$ python3 -q
>>> import numpy as np
>>> from numpy import linalg as LA
>>> np.set_printoptions(suppress=True, linewidth=120)
>>> rd = lambda a: np.round(a, 3) + 0
>>> basis = np.array([[0.4, 1.0, -0.9, -1.6, -1.3, -0.3],
...     [-0.9, 0.1, -0.9, 1.6, 1.1, -0.4],
...     [-0.8, 0.6, -0.2, 1.4, 0.9, -0.1]])
>>> rng = np.random.default_rng(99)
>>> W0 = np.array([[0, 0, 1],
...     [-1, 1, 1],
...     [-3, 2, -1],
...     [-2, 0, 1],
...     [2, 3, -2],
...     [1, -1, -1],
...     [-1, -3, -2],
...     [2, -3, -3],
...     [3, 0, -1],
...     [3, -3, 2],
...     [2, 2, 1],
...     [-1, 2, -3],
...     [-2, -3, 2],
...     [-3, -3, 3],
...     [3, -3, -2],
...     [3, -2, 0],
...     [-3, -3, -2],
...     [3, -2, 0],
...     [-2, 3, -2],
...     [-1, 0, 2],
...     [-2, 2, 2],
...     [3, 2, 0],
...     [0, 0, -3],
...     [2, -3, -3],
...     [-3, -1, -2],
...     [2, 2, 3],
...     [1, 0, 1],
...     [1, 3, -2],
...     [-3, 2, 3]]) @ basis + 0.3 * rng.normal(size=(29, 6))
>>> rd(W0)
array([[ -0.775,   0.461,  -0.185,   1.606,   0.373,   0.405],
       [ -2.237,  -0.479,  -0.514,   4.88 ,   3.502,   0.173],
       [ -1.932,  -3.321,   1.199,   6.881,   4.937,   0.186],
       [ -1.485,  -1.536,   1.816,   4.494,   3.702,   0.542],
       [ -0.161,   0.645,  -4.358,  -0.797,  -1.047,  -1.624],
       [  2.389,   0.525,   0.186,  -4.793,  -2.712,   0.407],
       [  3.428,  -2.248,   4.231,  -5.756,  -3.921,   2.141],
       [  5.676,   0.263,   1.588, -11.691,  -8.717,   1.109],
       [  2.253,   2.303,  -2.497,  -6.324,  -4.657,  -0.593],
       [  2.213,   4.004,  -0.575,  -6.956,  -5.977,  -0.252],
       [ -2.002,   2.832,  -3.344,   1.481,   0.527,  -1.396],
       [ -0.22 ,  -2.585,  -0.56 ,   0.428,   1.411,   0.354],
       [  0.593,  -0.937,   4.251,   0.91 ,   0.723,   1.7  ],
       [ -1.034,  -1.733,   4.776,   4.178,   3.357,   1.578],
       [  5.505,   1.128,   0.768, -11.944,  -9.331,   0.628],
       [  2.934,   2.834,  -0.881,  -7.642,  -5.934,  -0.361],
       [  3.124,  -4.505,   5.561,  -2.739,  -1.207,   2.708],
       [  2.944,   2.932,  -1.574,  -8.503,  -6.002,  -0.061],
       [ -1.627,  -3.246,  -0.585,   4.452,   3.849,  -0.53 ],
       [ -2.029,   0.034,   0.786,   3.966,   2.715,   0.238],
       [ -4.314,  -0.199,  -0.193,   9.3  ,   6.086,  -0.585],
       [ -0.52 ,   3.007,  -4.415,  -1.51 ,  -1.949,  -2.034],
       [  2.69 ,  -1.786,   0.616,  -3.912,  -2.18 ,  -0.543],
       [  6.336,   0.199,   1.411, -11.846,  -8.625,   1.379],
       [  1.642,  -4.176,   3.813,   0.426,   0.737,   1.289],
       [ -3.346,   3.962,  -4.4  ,   4.695,   2.134,  -1.709],
       [ -0.401,   0.943,  -0.315,  -0.373,  -0.178,  -1.045],
       [ -0.75 ,  -0.392,  -3.352,   0.78 ,   0.434,  -1.114],
       [ -5.25 ,  -1.527,  -0.042,  12.364,   9.208,  -0.064]])
>>> dist = LA.norm(W0[:, None] - W0[None], axis=-1)
>>> dist[21].round(6).argsort(kind="stable")[:4]
array([21,  4, 10, 27])
>>> (dist + 1e9 * np.eye(29)).round(6).argmin(axis=1)
array([26, 19, 18, 19, 21, 22, 16, 23, 15, 15, 27,  0, 24,  3,  7, 17, 24, 15,  1,  1, 28,  4,  5,  7, 12, 10,  0,  4,
       20])
>>> LA.matrix_rank(dist ** 2)
np.int64(8)
>>> dist.mean(axis=1).argmax()
np.int64(28)
